>>> import numpy as np
>>> from numpy import linalg as LA
>>> np.set_printoptions(suppress=True, linewidth=200)
>>> f = np.array([7, 7, 7, 6, 6]) + 0.5
>>> F = np.outer(f, f) / (f @ f)
>>> print(F.round(2))
[[0.22 0.22 0.22 0.19 0.19]
 [0.22 0.22 0.22 0.19 0.19]
 [0.22 0.22 0.22 0.19 0.19]
 [0.19 0.19 0.19 0.17 0.17]
 [0.19 0.19 0.19 0.17 0.17]]
>>> vec = np.array([2, 3, -1, 2, 0])
>>> print(np.round(F @ vec, 2))
[1.27 1.27 1.27 1.1  1.1 ]
>>> print(np.round(LA.eigvalsh(2 * F - np.eye(5)), 2))
[-1. -1. -1. -1.  1.]
>>> print(np.round(np.eye(5) - F, 2))
[[ 0.78 -0.22 -0.22 -0.19 -0.19]
 [-0.22  0.78 -0.22 -0.19 -0.19]
 [-0.22 -0.22  0.78 -0.19 -0.19]
 [-0.19 -0.19 -0.19  0.83 -0.17]
 [-0.19 -0.19 -0.19 -0.17  0.83]]
>>> print(np.round(F @ F @ vec, 2))
[1.27 1.27 1.27 1.1  1.1 ]
>>> left, sig, VT = LA.svd(F)
>>> print(np.argmax(sig[:-1] / (sig[1:] + 1e-6)) + 1)
1
>>> M2 = left[:, :1] @ np.diag(sig[:1]) @ VT[:1]
>>> print(LA.matrix_rank(F, rtol=0.05))
1
>>> print(LA.matrix_rank(M2))
1
>>> print(np.allclose(F[:-1].T @ LA.lstsq(F[:-1].T, F[-1])[0], F[-1]))
True
>>> print(np.round(F @ LA.pinv(F) @ F, 2))
[[0.22 0.22 0.22 0.19 0.19]
 [0.22 0.22 0.22 0.19 0.19]
 [0.22 0.22 0.22 0.19 0.19]
 [0.19 0.19 0.19 0.17 0.17]
 [0.19 0.19 0.19 0.17 0.17]]
>>> print(np.unique(F.round(6), axis=0).shape)
(2, 5)
>>> print(LA.lstsq(F[:-1].T, F[-1])[2])
1
>>> try:
...     LA.inv(F)
... except LA.LinAlgError as e:
...     print(e)
... 
Singular matrix
>>> w, V = LA.eigh(F)
>>> print(np.abs(V[:, -1]).round(6).argmax())
0
>>> print(np.round(V.T @ V, 2) + 0)
[[1. 0. 0. 0. 0.]
 [0. 1. 0. 0. 0.]
 [0. 0. 1. 0. 0.]
 [0. 0. 0. 1. 0.]
 [0. 0. 0. 0. 1.]]
>>> print(np.round(LA.svd(F, compute_uv=False), 2) + 0)
[1. 0. 0. 0. 0.]
>>> J = np.load("dump.npy")
>>> print(J)
[[-0.8   0.8   0.24]
 [-1.5   0.2   1.23]
 [-0.2   0.4  -0.2 ]
 [-0.5   0.    0.28]
 [-0.2   0.3   0.03]
 [ 0.8   0.8  -0.44]
 [-0.7  -0.7   0.68]
 [ 1.1   0.6  -0.96]
 [-0.1   0.2   0.29]
 [ 1.3   0.3  -1.02]
 [ 0.1  -0.4  -0.38]
 [ 1.5   2.   -1.16]]
>>> vec = np.array([3, -3, -3])
>>> y = J @ vec
>>> print(np.round(LA.lstsq(J, y)[0], 2))
[ 3. -3. -3.]
>>> rng = np.random.default_rng(60)
>>> y = y + 0.05 * rng.normal(size=12)
>>> print(y.round(2))
[-5.57 -8.81 -1.16 -2.4  -1.65  1.37 -1.98  4.47 -1.78  6.11  2.67  1.99]
>>> beta, *_ = LA.lstsq(J, y)
>>> print([round(float(LA.norm(LA.solve(J.T @ J + lam * np.eye(3), J.T @ y))), 2) for lam in (0, 1, 10, 100)])
[5.23, 4.35, 2.08, 0.42]
>>> C = J[[2, 0]].astype(float)
>>> for _ in range(6):
...     labels = LA.norm(J[:, None] - C, axis=-1).argmin(axis=1)
...     C = np.array([J[labels == j].mean(axis=0) for j in range(2)])
... 
>>> print(labels)
[1 1 1 1 1 0 1 0 1 0 1 0]
>>> print(np.abs(C[1] - C[0]).argmax())
0
>>> print(np.bincount(labels))
[4 8]
>>> print(np.round(C[1] - C[0], 2))
[-1.66 -0.82  1.17]
>>> cov = np.cov(J, rowvar=False)
>>> print(cov.round(2))
[[ 0.86  0.34 -0.64]
 [ 0.34  0.46 -0.27]
 [-0.64 -0.27  0.52]]
>>> print(np.round(J.std(axis=0), 2))
[0.89 0.65 0.69]
>>> print(np.round(np.median(J, axis=0), 2))
[-0.15  0.3  -0.08]
>>> print(cov.shape)
(3, 3)
>>> print(np.argwhere(np.triu(np.abs(np.corrcoef(J.T)) > 0.8, 1)))
[[0 2]]
>>> print(np.round(LA.eigvalsh(cov)[::-1], 2))
[1.53 0.28 0.03]
>>> Xs = J - J.mean(axis=0)
>>> V = LA.svd(Xs)[2][:2]
>>> M2 = Xs - Xs @ V.T @ V
>>> print(np.round(M2.std(axis=0), 2) + 0)
[0.09 0.   0.12]
>>> print(np.round((Xs @ V.T).std(axis=0), 2))
[1.18 0.51]
>>> print(np.round(np.cov(Xs @ V.T, rowvar=False), 2) + 0)
[[1.53 0.  ]
 [0.   0.28]]
>>> print(LA.norm(M2, axis=1).round(6).argmax())
0
>>> print(np.round(LA.norm(M2) / LA.norm(Xs), 2))
0.12
>>> labels = rng.permutation(3)
>>> M2 = J[:, labels] * rng.choice([-1, 1], 3)
>>> print(M2)
[[-0.8  -0.8  -0.24]
 [-0.2  -1.5  -1.23]
 [-0.4  -0.2   0.2 ]
 [-0.   -0.5  -0.28]
 [-0.3  -0.2  -0.03]
 [-0.8   0.8   0.44]
 [ 0.7  -0.7  -0.68]
 [-0.6   1.1   0.96]
 [-0.2  -0.1  -0.29]
 [-0.3   1.3   1.02]
 [ 0.4   0.1   0.38]
 [-2.    1.5   1.16]]
>>> left, _, VT = LA.svd(J.T @ M2)
>>> print(np.round(LA.lstsq(J, M2)[0], 2) + 0)
[[ 0.  1.  0.]
 [-1.  0.  0.]
 [ 0.  0. -1.]]
>>> print(np.round(left @ VT, 2) + 0)
[[ 0.  1.  0.]
 [-1.  0.  0.]
 [ 0.  0. -1.]]
>>> X = np.load("case2.npy")
>>> print(X)
[[ 18   4  -7   7]
 [  4  10 -10  -1]
 [ -7 -10  13   2]
 [  7  -1   2   6]]
>>> left, sig, VT = LA.svd(X)
>>> print(sig.round(2))
[28.32 16.08  2.49  0.11]
>>> M2 = left[:, :3] @ np.diag(sig[:3]) @ VT[:3]
>>> print(M2.round(2))
[[ 17.99   3.98  -7.02   7.02]
 [  3.98   9.98 -10.03  -0.98]
 [ -7.02 -10.03  12.96   2.04]
 [  7.02  -0.98   2.04   5.96]]
>>> print(round(np.abs(X - M2).max(), 2))
0.04
>>> print(LA.matrix_rank(X, rtol=0.05))
3
>>> print(np.allclose(X, X.T))
True
>>> print(np.round(np.sort(np.abs(LA.eigvals(X))), 2))
[ 0.11  2.49 16.08 28.32]
>>> print(np.allclose(X @ X.T, X.T @ X))
True
>>> print((X + X.T) / 2)
[[ 18.   4.  -7.   7.]
 [  4.  10. -10.  -1.]
 [ -7. -10.  13.   2.]
 [  7.  -1.   2.   6.]]
>>> print(round(float(LA.det(X)), 2))
121.0
>>> print(np.trace(X))
47
>>> vec = np.array([0, 2, -2, 0])
>>> print(X * vec)
[[  0   8  14   0]
 [  0  20  20   0]
 [  0 -20 -26   0]
 [  0  -2  -4   0]]
>>> print((X @ vec).argmax())
1
>>> print(LA.norm(X @ vec) <= LA.norm(X, 2) * LA.norm(vec) + 1e-9)
True
>>> print(X @ (2 * vec))
[ 44  80 -92 -12]
>>> print(X @ np.eye(4)[2])
[ -7. -10.  13.   2.]
>>> print(X @ vec)
[ 22  40 -46  -6]
>>> M = np.load("layer14.npy")
>>> print(M)
[[ 0  1 -2  0  1]
 [ 1  2  4  4 -3]
 [-2  4  0  3  3]
 [ 0  4  3 -2  0]
 [ 1 -3  3  0 -2]]
>>> # equal to its transpose
>>> M2 = np.array([[0, -2], [2, -1], [1, 2], [-1, 1], [1, 0]])
>>> print(M2.T @ M.T)
[[ 1  1  8 13 -5]
 [-5  8  3  0  7]]
>>> print(np.einsum("ij,ij->i", M, M))
[ 6 46 38 29 23]
>>> print(np.vstack([M, M2.T]).shape)
(7, 5)
>>> print(M @ M2)
[[ 1 -5]
 [ 1  8]
 [ 8  3]
 [13  0]
 [-5  7]]
>>> print(np.einsum("ik,kj->ji", M, M2))
[[ 1  1  8 13 -5]
 [-5  8  3  0  7]]
>>> M2 @ M
Traceback (most recent call last):
  File "<python-input-92>", line 1, in <module>
    M2 @ M
    ~~~^~~
ValueError: matmul: Input operand 1 has a mismatch in its core dimension 0, with gufunc signature (n?,k),(k,m?)->(n?,m?) (size 5 is different from 2)
>>> print(LA.matrix_rank(M @ M2))
2
>>> w, V = LA.eigh(M)
>>> vec = np.array([3, -1, 3, -4, -3])
>>> print(np.round(V * np.abs(w) @ V.T, 2))
[[ 1.33 -0.89  0.65 -0.34 -1.7 ]
 [-0.89  6.43  0.98  0.98  1.38]
 [ 0.65  0.98  5.6   0.78 -2.16]
 [-0.34  0.98  0.78  5.21 -0.37]
 [-1.7   1.38 -2.16 -0.37  3.66]]
>>> print(np.round(LA.eigvalsh(M[1:, 1:]), 2))
[-6.84 -4.56  1.67  7.73]
>>> print(vec @ M @ vec)
-244
>>> print(np.abs(M).sum(axis=1).max(), round(np.abs(w).max(), 2))
14 7.75
>>> print(round(float(LA.eigvalsh(M).min()), 2))
-7.53
>>> try:
...     LA.cholesky(M)
... except LA.LinAlgError as e:
...     print(e)
... 
Matrix is not positive definite
>>> print([round(float(LA.det(M[:i, :i])), 2) + 0 for i in range(1, 6)])
[0.0, -1.0, -24.0, 169.0, 188.0]
>>> vec = np.ones(4)
>>> for _ in range(4):
...     vec = X @ vec
...     vec /= LA.norm(vec)
...     print(round(vec @ X @ vec, 2))
... 
22.24
25.57
27.28
27.97
>>> print(round(float(LA.eigvalsh(X)[-1]), 2))
28.32
>>> Q, V = LA.qr(M[:, :1])[0], LA.qr(M[:, 1:])[0]
>>> sig = LA.svd(Q.T @ V, compute_uv=False)
>>> print(np.round(LA.norm(Q @ Q.T - V @ V.T, 2), 2))
1.0
>>> print(sig.round(2))
[0.99]
>>> m1 = np.load("out16.npy")
>>> print(m1)
[[5 0 3 5 5]
 [5 5 0 3 5]
 [5 5 5 0 3]
 [3 5 5 5 0]
 [0 3 5 5 5]]
>>> print(m1 @ (-1.0) ** np.arange(5))
[ 8.  2.  8. -2.  2.]
>>> print(round(LA.det(2 * m1), 2), np.round(LA.det(m1), 2))
259776.0 8118.0
>>> print(np.einsum("ij,ji->", m1, m1))
275
>>> print(np.round(LA.det(m1.T), 2))
8118.0
>>> print(round(float(LA.det(m1[::-1])), 2))
8118.0
>>> f = np.array([-1, -5])
>>> print(np.cross(m1[0, :3], m1[2, :3]))
[-15 -10  25]
>>> print(np.correlate(m1[0], m1[2], "full"))
[15  0 34 40 55 40 65 50 25]
>>> print(np.convolve(m1[0], f))
[ -5 -25  -3 -20 -30 -25]
>>> C = np.array([[-1, -1, -3], [2, 3, 0]])
>>> feats = np.repeat(C, 19 // 2, axis=0)
>>> feats = feats + 0.05 * rng.normal(size=feats.shape)
>>> print(feats.round(2))
[[-0.96 -1.02 -2.96]
 [-0.95 -1.09 -2.98]
 [-1.   -1.   -3.06]
 [-1.06 -0.93 -2.93]
 [-0.92 -1.04 -3.05]
 [-1.01 -0.97 -2.95]
 [-0.97 -0.98 -3.  ]
 [-1.02 -0.96 -3.07]
 [-0.92 -1.02 -3.1 ]
 [ 2.02  3.01  0.05]
 [ 2.04  2.99  0.05]
 [ 1.97  3.01 -0.07]
 [ 1.97  2.99 -0.05]
 [ 2.06  3.13 -0.01]
 [ 1.98  2.92  0.01]
 [ 1.98  3.   -0.06]
 [ 1.97  2.98  0.08]
 [ 1.95  3.02  0.01]]
>>> Xs = (feats - feats.mean(axis=0)) / feats.std(axis=0)
>>> print(np.round(Xs.std(axis=0), 2))
[1. 1. 1.]
>>> beta = LA.lstsq(np.delete(Xs, 2, axis=1), Xs[:, 2])[0]
>>> print(beta.round(2))
[0.32 0.68]
>>> Xs = feats - feats.mean(axis=0)
>>> left, sig, VT = LA.svd(Xs, full_matrices=False)
>>> print(np.searchsorted(np.cumsum(sig ** 2) / (sig ** 2).sum(), 0.9) + 1)
1
>>> print(np.abs(left[:, 0]).argmax())
13
>>> print(LA.matrix_rank(Xs))
3
>>> print(np.round(np.abs(VT[-1]), 2))
[0.75 0.65 0.13]
>>> print(sig.round(2))
[12.37  0.22  0.2 ]
>>> P = feats @ LA.solve(feats.T @ feats, feats.T)
>>> print(np.round(P @ feats[:, 0], 2))
[-0.96 -0.95 -1.   -1.06 -0.92 -1.01 -0.97 -1.02 -0.92  2.02  2.04  1.97  1.97  2.06  1.98  1.98  1.97  1.95]
>>> print(np.round(np.trace(P), 2))
3.0
>>> print(np.allclose(P @ P, P))
True
>>> print(np.round(LA.eigvalsh(P), 2) + 0)
[0. 0. 0. 0. 0. 0. 0. 0. 0. 0. 0. 0. 0. 0. 0. 1. 1. 1.]
>>> vec = np.array([2, -2, -2])
>>> y = feats @ vec
>>> print(np.round(LA.solve(feats.T @ feats, feats.T @ y), 2))
[ 2. -2. -2.]
>>> try:
...     LA.solve(feats, y)
... except LA.LinAlgError as e:
...     print(e)
... 
Last 2 dimensions of the array must be square
>>> print(np.round(LA.lstsq(feats, y)[0], 2))
[ 2. -2. -2.]
>>> print(np.round(LA.pinv(feats) @ feats, 2) + 0)
[[1. 0. 0.]
 [0. 1. 0.]
 [0. 0. 1.]]
>>> y = y + 0.05 * rng.normal(size=18)
>>> print(y.round(2))
[ 6.02  6.2   6.15  5.58  6.39  5.92  5.95  6.01  6.39 -2.17 -2.04 -1.91 -1.87 -2.1  -1.83 -1.88 -2.11 -2.23]
>>> beta, *_ = LA.lstsq(feats, y)
>>> print([round(float(LA.norm(LA.solve(feats.T @ feats + lam * np.eye(3), feats.T @ y))), 2) for lam in (0, 1, 10, 100)])
[3.35, 1.82, 1.66, 0.94]
>>> print(np.round(feats.T @ (y - feats @ beta), 2) + 0)
[0. 0. 0.]
>>> print(beta.round())
[ 2. -2. -2.]
>>> E = np.array([[6, -15, 0, 6, -15], [-34, -3, 0, -10, -19], [40, -12, 0, 16, 4]])
>>> print(np.round(LA.norm(E, axis=0), 2))
[52.84 19.44  0.   19.8  24.54]
>>> print(E[1] @ E[0])
66
>>> print(round(float(LA.norm(E[1] - E[0])), 2))
44.9
>>> print(round(LA.norm(E[1], 1), 2), round(float(LA.norm(E[1], np.inf)), 2))
66.0 34.0
>>> print(round(LA.norm(E, 1), 2), round(float(LA.norm(E, np.inf)), 2))
80.0 72.0
>>> vec = np.array([-5, 5, -5, 0, -2])
>>> y = M @ vec
>>> print(y)
[ 13  -9  24   5 -31]
>>> print(np.round(LA.solve(M, y + M[:, 1]), 2))
[-5.  6. -5. -0. -2.]
>>> left, sig = LA.svd(E)
Traceback (most recent call last):
  File "<python-input-163>", line 1, in <module>
    left, sig = LA.svd(E)
    ^^^^^^^^^
ValueError: too many values to unpack (expected 2)
>>> left, sig, VT = LA.svd(E, full_matrices=False)
>>> print(np.round(left.T @ E @ VT.T, 2) + 0)
[[58.52  0.    0.  ]
 [ 0.   27.2   0.  ]
 [ 0.    0.    0.  ]]
>>> print(np.round(VT @ VT.T, 2) + 0)
[[1. 0. 0.]
 [0. 1. 0.]
 [0. 0. 1.]]
>>> print(np.abs(left[:, 0]).round(6).argmax())
2
>>> print(np.round(left.T @ left, 2) + 0)
[[1. 0. 0.]
 [0. 1. 0.]
 [0. 0. 1.]]
>>> print(round(float(np.sqrt((sig ** 2).sum())), 2), round(LA.norm(E), 2))
64.53 64.53
>>> left, sig, VT = LA.svd(E)
>>> V = VT[:(sig > 1e-8).sum()]
>>> vec = E[0] + 3 * E[1] + rng.integers(2) * np.eye(5)[3]
>>> print(vec)
[-96. -24.   0. -23. -72.]
>>> print(np.allclose(V.T @ V @ vec, vec))
False
>>> print(round(float(LA.norm(vec - V.T @ V @ vec)), 2))
0.93
>>> print(LA.matrix_rank(np.vstack([E, vec])))
3
>>> print(np.round(V.T @ V, 2))
[[ 0.82 -0.15  0.    0.3   0.2 ]
 [-0.15  0.43  0.   -0.17  0.44]
 [ 0.    0.    0.    0.    0.  ]
 [ 0.3  -0.17  0.    0.14 -0.06]
 [ 0.2   0.44  0.   -0.06  0.61]]
>>> K = np.loadtxt("test18.csv", delimiter=",")
>>> print(K)
[[  1.  -8.   9.]
 [  7.  -6.   0.]
 [  6.   0.  -3.]
 [  7.  -7.  -7.]
 [ 13.   1. -13.]
 [  7.   6. -15.]
 [  2.   9. -19.]
 [ -5.  16. -15.]
 [-10.   8.  -7.]
 [-19.  16.   1.]]
>>> W = np.array([[-3, 2, 0], [-1, -3, -2], [3, -1, 1]])
>>> beta = np.array([1, -1, -1])
>>> hid = np.maximum(K @ W + beta, 0)
>>> print((hid > 0).mean(axis=0))
[0.3 0.6 0.3]
>>> print((hid > 0).astype(int))
[[1 1 1]
 [0 1 1]
 [0 1 0]
 [0 1 1]
 [0 1 0]
 [0 1 0]
 [0 0 0]
 [0 0 0]
 [1 0 0]
 [1 0 0]]
>>> C = np.array([[1, 2], [3, 3], [1, 0]])
>>> print(W @ C)
[[  3   0]
 [-12 -11]
 [  1   3]]
>>> P = K @ LA.solve(K.T @ K, K.T)
>>> print(np.round(np.diag(P), 2))
[0.1  0.07 0.12 0.52 0.35 0.24 0.35 0.34 0.42 0.49]
>>> print(round(float(np.trace(P)), 2))
3.0
>>> print(np.allclose(P @ P, P))
True
>>> print(LA.matrix_rank(np.eye(10) - P))
7
>>> print(np.round(LA.eigvalsh(P), 2) + 0)
[0. 0. 0. 0. 0. 0. 0. 1. 1. 1.]
>>> M2 = K[0, 0] * K[1:] - np.outer(K[1:, 0], K[0])
>>> print(M2)
[[   0.   50.  -63.]
 [   0.   48.  -57.]
 [   0.   49.  -70.]
 [   0.  105. -130.]
 [   0.   62.  -78.]
 [   0.   25.  -37.]
 [   0.  -24.   30.]
 [   0.  -72.   83.]
 [   0. -136.  172.]]
>>> print(np.flatnonzero(~M2.round(6).any(axis=1)))
[]
>>> labels = rng.permutation(3)
>>> M2 = K[:, labels] * rng.choice([-1, 1], 3)
>>> print(M2)
[[  8.  -1.   9.]
 [  6.  -7.   0.]
 [ -0.  -6.  -3.]
 [  7.  -7.  -7.]
 [ -1. -13. -13.]
 [ -6.  -7. -15.]
 [ -9.  -2. -19.]
 [-16.   5. -15.]
 [ -8.  10.  -7.]
 [-16.  19.   1.]]
>>> left, _, VT = LA.svd(K.T @ M2)
>>> print(labels)
[1 0 2]
>>> print(np.round(left @ VT, 2) + 0)
[[ 0. -1.  0.]
 [-1.  0.  0.]
 [ 0.  0.  1.]]
>>> Xs = M2 - M2.mean(axis=0)
>>> left, sig, VT = LA.svd(Xs, full_matrices=False)
>>> print(LA.matrix_rank(Xs))
3
>>> print(np.searchsorted(np.cumsum(sig ** 2) / (sig ** 2).sum(), 0.9) + 1)
2
>>> print((np.sign(left[:, 0]) == np.sign(left[0, 0])).astype(int))
[1 1 1 1 1 1 0 0 0 0]
>>> print(np.abs(VT[0]).argmax())
0
